$ ipython --no-banner

In [1]: import numpy as np

In [2]: np.set_printoptions(precision=2, suppress=True, linewidth=160)

In [3]: rd = lambda a: np.round(a, 2) + 0

In [4]: W0 = np.load("out18.npy")

In [5]: W0
Out[5]: 
array([[-2,  4, -3,  4],
       [ 4,  6, -2,  3],
       [-3, -2, -4,  3],
       [ 4,  3,  3, -4]])

In [6]: np.allclose(W0, W0.T)
Out[6]: True

In [7]: W0 @ W0
Out[7]: 
array([[ 45,  34,  22, -21],
       [ 34,  65,  -7,  16],
       [ 22,  -7,  38, -42],
       [-21,  16, -42,  50]])

In [8]: x0 = np.array([1, 3, 0, -2])

In [9]: rhs = W0 @ x0

In [10]: c, lr = np.zeros(4), 1 / np.linalg.norm(W0, 2) ** 2

In [11]: for i in range(200):
    ...:     c -= lr * W0.T @ (W0 @ c - rhs)
    ...:     if i % 50 == 0: print(i, round(np.linalg.norm(W0 @ c - rhs), 2))
    ...: 
0 4.28
50 1.05
100 0.61
150 0.36

In [12]: rd(np.linalg.cond(W0))
Out[12]: np.float64(9.73)

In [13]: K = np.load("sample10.npy")

In [14]: K
Out[14]: 
array([[ 1.,  0.,  0.,  3.,  2.,  3.,  3.,  1.,  1.],
       [ 1.,  0.,  1.,  1.,  2.,  1.,  3.,  1., -1.],
       [ 3.,  0.,  2.,  0.,  2.,  2.,  3.,  1.,  2.],
       [ 1.,  1.,  3.,  2.,  2.,  1.,  0.,  0.,  2.],
       [ 3.,  0.,  3.,  2.,  1.,  1.,  3., -1., -2.],
       [ 3.,  1.,  3.,  3.,  2.,  2.,  0.,  0.,  1.],
       [ 2.,  2.,  3.,  2.,  1.,  2.,  3.,  2.,  1.],
       [ 0.,  0.,  0.,  0.,  0.,  0.,  0., -6.,  2.],
       [ 0.,  0.,  0.,  0.,  0.,  0.,  0., -7.,  1.]])

In [15]: rng = np.random.default_rng(819)

In [16]: A2 = K + rng.integers(-2, 3, (9, 8)) @ rng.integers(-2, 3, (8, 9))

In [17]: A2
Out[17]: 
array([[ -7.,   7.,  -5.,   3.,   0., -12.,  -5., -10.,  -1.],
       [ -2., -10.,  -8.,  -3.,   6.,   1.,   3.,   5.,   0.],
       [  2.,  -6.,  -8.,  -2.,   8.,   0., -14.,  -8.,  -4.],
       [  6.,   1.,   9.,   0.,   6.,   5.,   2.,   3.,   0.],
       [  9.,  -5.,   0.,  -1.,   9.,   0.,  -3.,  -5.,  -6.],
       [ 10.,   7.,  11.,  -9.,   2.,   6.,   0.,  -1.,  -5.],
       [  2.,   5.,   8.,   7.,  -6.,  -5.,  21.,   5.,  13.],
       [ -5.,  -1.,  -7.,   5.,  -2.,  -5.,  -8.,  -9.,   2.],
       [  6.,  -4.,  -3.,   0.,  -1.,   8.,   7.,   5.,   0.]])

In [18]: np.linalg.matrix_rank(A2 - K, tol=1e-8)
Out[18]: np.int64(8)

In [19]: np.abs(A2 - K).sum(axis=1)
Out[19]: array([58., 35., 59., 28., 40., 44., 60., 36., 42.])

In [20]: rd(np.linalg.svd(A2 - K, compute_uv=False))
Out[20]: array([39.54, 29.41, 22.62, 11.15,  9.32,  6.26,  4.08,  1.61,  0.  ])

In [21]: rd(np.abs(np.linalg.eigvals(A2)).max())
Out[21]: np.float64(21.78)

In [22]: (A2 + A2.T) / 2
Out[22]: 
array([[ -7. ,   2.5,  -1.5,   4.5,   4.5,  -1. ,  -1.5,  -7.5,   2.5],
       [  2.5, -10. ,  -7. ,  -1. ,   0.5,   4. ,   4. ,   2. ,  -2. ],
       [ -1.5,  -7. ,  -8. ,   3.5,   4. ,   5.5,  -3. ,  -7.5,  -3.5],
       [  4.5,  -1. ,   3.5,   0. ,   2.5,  -2. ,   4.5,   4. ,   0. ],
       [  4.5,   0.5,   4. ,   2.5,   9. ,   1. ,  -4.5,  -3.5,  -3.5],
       [ -1. ,   4. ,   5.5,  -2. ,   1. ,   6. ,  -2.5,  -3. ,   1.5],
       [ -1.5,   4. ,  -3. ,   4.5,  -4.5,  -2.5,  21. ,  -1.5,  10. ],
       [ -7.5,   2. ,  -7.5,   4. ,  -3.5,  -3. ,  -1.5,  -9. ,   3.5],
       [  2.5,  -2. ,  -3.5,   0. ,  -3.5,   1.5,  10. ,   3.5,   0. ]])

In [23]: (A2 - A2.T) / 2
Out[23]: 
array([[  0. ,   4.5,  -3.5,  -1.5,  -4.5, -11. ,  -3.5,  -2.5,  -3.5],
       [ -4.5,   0. ,  -1. ,  -2. ,   5.5,  -3. ,  -1. ,   3. ,   2. ],
       [  3.5,   1. ,   0. ,  -5.5,   4. ,  -5.5, -11. ,  -0.5,  -0.5],
       [  1.5,   2. ,   5.5,   0. ,   3.5,   7. ,  -2.5,  -1. ,   0. ],
       [  4.5,  -5.5,  -4. ,  -3.5,   0. ,  -1. ,   1.5,  -1.5,  -2.5],
       [ 11. ,   3. ,   5.5,  -7. ,   1. ,   0. ,   2.5,   2. ,  -6.5],
       [  3.5,   1. ,  11. ,   2.5,  -1.5,  -2.5,   0. ,   6.5,   3. ],
       [  2.5,  -3. ,   0.5,   1. ,   1.5,  -2. ,  -6.5,   0. ,  -1.5],
       [  3.5,  -2. ,   0.5,   0. ,   2.5,   6.5,  -3. ,   1.5,   0. ]])

In [24]: np.allclose(A2, A2.T)
Out[24]: False

In [25]: np.allclose(A2 @ A2.T, A2.T @ A2)
Out[25]: False

In [26]: rd(np.linalg.matrix_power(A2, 2))
Out[26]: 
array([[ -43., -181.,  -53.,   -9.,   47.,  101.,  100.,  226.,    2.],
       [  45.,  118.,  127.,   71., -114.,  -35.,   91.,  -36.,   42.],
       [  30.,   34.,   40., -106.,   64.,   38., -202.,  -50., -216.],
       [  67.,  -10.,  -60.,  -25.,  124.,  -66., -153., -179.,  -71.],
       [   5.,   81.,   15.,  -13.,   79., -126., -154., -163., -112.],
       [ -63.,  -22., -187.,  -74.,  113., -157., -234., -212.,  -98.],
       [  25.,  -34.,  -12.,  198.,  -77.,  -40.,  417.,  122.,  310.],
       [  26.,  -42.,   72.,  -52.,    4.,  155.,   54.,  182.,  -52.],
       [  20.,  191.,  135.,   39.,  -93.,  -88.,  110.,  -69.,   73.]])

In [27]: A2 @ A2
Out[27]: 
array([[ -43., -181.,  -53.,   -9.,   47.,  101.,  100.,  226.,    2.],
       [  45.,  118.,  127.,   71., -114.,  -35.,   91.,  -36.,   42.],
       [  30.,   34.,   40., -106.,   64.,   38., -202.,  -50., -216.],
       [  67.,  -10.,  -60.,  -25.,  124.,  -66., -153., -179.,  -71.],
       [   5.,   81.,   15.,  -13.,   79., -126., -154., -163., -112.],
       [ -63.,  -22., -187.,  -74.,  113., -157., -234., -212.,  -98.],
       [  25.,  -34.,  -12.,  198.,  -77.,  -40.,  417.,  122.,  310.],
       [  26.,  -42.,   72.,  -52.,    4.,  155.,   54.,  182.,  -52.],
       [  20.,  191.,  135.,   39.,  -93.,  -88.,  110.,  -69.,   73.]])

In [28]: x0 = np.array([-2, -1, 1, 0, 2, -2, -3, 2, -2])

In [29]: h = np.maximum(K @ x0, 0)

In [30]: h
Out[30]: array([0., 0., 0., 0., 0., 0., 0., 0., 0.])

In [31]: np.maximum(K @ x0, 0) - np.maximum(-K @ x0, 0)
Out[31]: array([-13.,  -4., -15.,  -2., -10.,  -6., -12., -16., -16.])

In [32]: K.T @ h
Out[32]: array([0., 0., 0., 0., 0., 0., 0., 0., 0.])

In [33]: np.maximum(K @ (3 * x0), 0)
Out[33]: array([0., 0., 0., 0., 0., 0., 0., 0., 0.])

In [34]: A2 = K[0, 0] * K[1:] - np.outer(K[1:, 0], K[0])

In [35]: A2
Out[35]: 
array([[ 0.,  0.,  1., -2.,  0., -2.,  0.,  0., -2.],
       [ 0.,  0.,  2., -9., -4., -7., -6., -2., -1.],
       [ 0.,  1.,  3., -1.,  0., -2., -3., -1.,  1.],
       [ 0.,  0.,  3., -7., -5., -8., -6., -4., -5.],
       [ 0.,  1.,  3., -6., -4., -7., -9., -3., -2.],
       [ 0.,  2.,  3., -4., -3., -4., -3.,  0., -1.],
       [ 0.,  0.,  0.,  0.,  0.,  0.,  0., -6.,  2.],
       [ 0.,  0.,  0.,  0.,  0.,  0.,  0., -7.,  1.]])

In [36]: K[:, 0] / K[0, 0]
Out[36]: array([1., 1., 3., 1., 3., 3., 2., 0., 0.])

In [37]: E = np.load("run15.npy")

In [38]: E
Out[38]: 
array([[-1, -1,  5, -4,  2, -2],
       [ 0,  8, -7,  6,  5,  7],
       [ 0,  0,  3,  3,  6,  3],
       [ 0,  0,  0, -1, -8,  2],
       [ 0,  0,  0,  0, -5, -6],
       [ 0,  0,  0,  0,  0, -1]])

In [39]: w, vecs = np.linalg.eig(W0)

In [40]: rd(W0 @ vecs[:, 0] - w[0] * vecs[:, 0])
Out[40]: array([0., 0., 0., 0.])

In [41]: rd(w)
Out[41]: array([  9.45, -10.12,  -2.28,  -1.04])

In [42]: rd(np.sort(np.linalg.eigvals(np.linalg.inv(W0))))
Out[42]: array([-0.96, -0.44, -0.1 ,  0.11])

In [43]: E.sum(axis=0)
Out[43]: array([-1,  7,  1,  4,  0,  3])

In [44]: np.diff(E, axis=0)
Out[44]: 
array([[  1,   9, -12,  10,   3,   9],
       [  0,  -8,  10,  -3,   1,  -4],
       [  0,   0,  -3,  -4, -14,  -1],
       [  0,   0,   0,   1,   3,  -8],
       [  0,   0,   0,   0,   5,   5]])

In [45]: rd(E.mean(axis=0))
Out[45]: array([-0.17,  1.17,  0.17,  0.67,  0.  ,  0.5 ])

In [46]: rd(np.linalg.svd(E, compute_uv=False))
Out[46]: array([17.09, 11.07,  5.82,  3.42,  2.81,  0.01])

In [47]: np.unravel_index(np.abs(E).argmax(), E.shape)
Out[47]: (np.int64(1), np.int64(1))

In [48]: E.shape
Out[48]: (6, 6)

In [49]: np.abs(E).max()
Out[49]: np.int64(8)

In [50]: rd(np.sort(np.linalg.eigvals(E)))
Out[50]: array([-5., -1., -1., -1.,  3.,  8.])

In [51]: np.prod(np.diag(E)), rd(np.linalg.det(E))
Out[51]: (np.int64(120), np.float64(120.0))

In [52]: np.linalg.matrix_rank(E - E[0, 0] * np.eye(6))
Out[52]: np.int64(5)

In [53]: E @ E
Out[53]: 
array([[  1,  -7,  17,  17,  45,  -8],
       [  0,  64, -77,  21, -75,  10],
       [  0,   0,   9,   6, -36, -24],
       [  0,   0,   0,   1,  48,  44],
       [  0,   0,   0,   0,  25,  36],
       [  0,   0,   0,   0,   0,   1]])

In [54]: mat = np.array([[1.0, 0.7, 0.49, 0.34],
    ...:     [0.7, 1.0, 0.7, 0.49],
    ...:     [0.49, 0.7, 1.0, 0.7],
    ...:     [0.34, 0.49, 0.7, 1.0]])

In [55]: # equal to its transpose

In [56]: w, vecs = np.linalg.eigh(mat)

In [57]: rd(np.linalg.eigvalsh(mat + -1 * np.eye(4)))
Out[57]: array([-0.8 , -0.68, -0.24,  1.72])

In [58]: rd(np.linalg.eigvalsh(mat @ mat))
Out[58]: array([0.04, 0.1 , 0.57, 7.42])

In [59]: np.abs(vecs[:, -1]).round(6).argmax()
Out[59]: np.int64(1)

In [60]: rd(vecs @ np.diag(w) @ vecs.T)
Out[60]: 
array([[1.  , 0.7 , 0.49, 0.34],
       [0.7 , 1.  , 0.7 , 0.49],
       [0.49, 0.7 , 1.  , 0.7 ],
       [0.34, 0.49, 0.7 , 1.  ]])

In [61]: np.unique(w.round(6) + 0, return_counts=True)[1]
Out[61]: array([1, 1, 1, 1])

In [62]: low = np.linalg.cholesky(mat)

In [63]: mat / np.sqrt(np.outer(np.diag(mat), np.diag(mat)))
Out[63]: 
array([[1.  , 0.7 , 0.49, 0.34],
       [0.7 , 1.  , 0.7 , 0.49],
       [0.49, 0.7 , 1.  , 0.7 ],
       [0.34, 0.49, 0.7 , 1.  ]])

In [64]: x0 = np.array([2, -8, 1, -3])

In [65]: rhs = mat @ x0

In [66]: rd(rhs)
Out[66]: array([-4.13, -7.37, -5.72, -5.54])

In [67]: rd(np.linalg.solve(mat, 5 * rhs))
Out[67]: array([ 10., -40.,   5., -15.])
